% python3 -q
>>> import numpy as np
>>> np.set_printoptions(suppress=True, linewidth=140)
>>> def tidy(a):
...     return np.round(a, 3) + 0
... 
>>> A = np.loadtxt("m.csv", delimiter=",")
>>> tidy(A)
array([[ 0.646,  0.051, -0.354, -0.051,  0.051,  0.152,  0.253, -0.152, -0.051,  0.253, -0.354,  0.152, -0.354],
       [ 0.051,  0.993,  0.051,  0.007, -0.007, -0.022, -0.036,  0.022,  0.007, -0.036,  0.051, -0.022,  0.051],
       [-0.354,  0.051,  0.646, -0.051,  0.051,  0.152,  0.253, -0.152, -0.051,  0.253, -0.354,  0.152, -0.354],
       [-0.051,  0.007, -0.051,  0.993,  0.007,  0.022,  0.036, -0.022, -0.007,  0.036, -0.051,  0.022, -0.051],
       [ 0.051, -0.007,  0.051,  0.007,  0.993, -0.022, -0.036,  0.022,  0.007, -0.036,  0.051, -0.022,  0.051],
       [ 0.152, -0.022,  0.152,  0.022, -0.022,  0.935, -0.108,  0.065,  0.022, -0.108,  0.152, -0.065,  0.152],
       [ 0.253, -0.036,  0.253,  0.036, -0.036, -0.108,  0.819,  0.108,  0.036, -0.181,  0.253, -0.108,  0.253],
       [-0.152,  0.022, -0.152, -0.022,  0.022,  0.065,  0.108,  0.935, -0.022,  0.108, -0.152,  0.065, -0.152],
       [-0.051,  0.007, -0.051, -0.007,  0.007,  0.022,  0.036, -0.022,  0.993,  0.036, -0.051,  0.022, -0.051],
       [ 0.253, -0.036,  0.253,  0.036, -0.036, -0.108, -0.181,  0.108,  0.036,  0.819,  0.253, -0.108,  0.253],
       [-0.354,  0.051, -0.354, -0.051,  0.051,  0.152,  0.253, -0.152, -0.051,  0.253,  0.646,  0.152, -0.354],
       [ 0.152, -0.022,  0.152,  0.022, -0.022, -0.065, -0.108,  0.065,  0.022, -0.108,  0.152,  0.935,  0.152],
       [-0.354,  0.051, -0.354, -0.051,  0.051,  0.152,  0.253, -0.152, -0.051,  0.253, -0.354,  0.152,  0.646]])
>>> x0 = np.array([0, 2, 1, 1, 2, -1, 3, 1, -3, 3, 3, -1, -1])
>>> y = A @ x0
>>> tidy(y)
array([ 0.303,  1.957,  1.303,  1.043,  1.957, -1.13 ,  2.783,  1.13 , -2.957,  2.783,  3.303, -1.13 , -0.697])
>>> tidy(np.linalg.solve(A, -2 * y))
array([ 0., -4., -2., -2., -4.,  2., -6., -2.,  6., -6., -6.,  2.,  2.])
>>> tidy(np.linalg.solve(A, A[:, 0]))
array([1., 0., 0., 0., 0., 0., 0., 0., 0., 0., 0., 0., 0.])
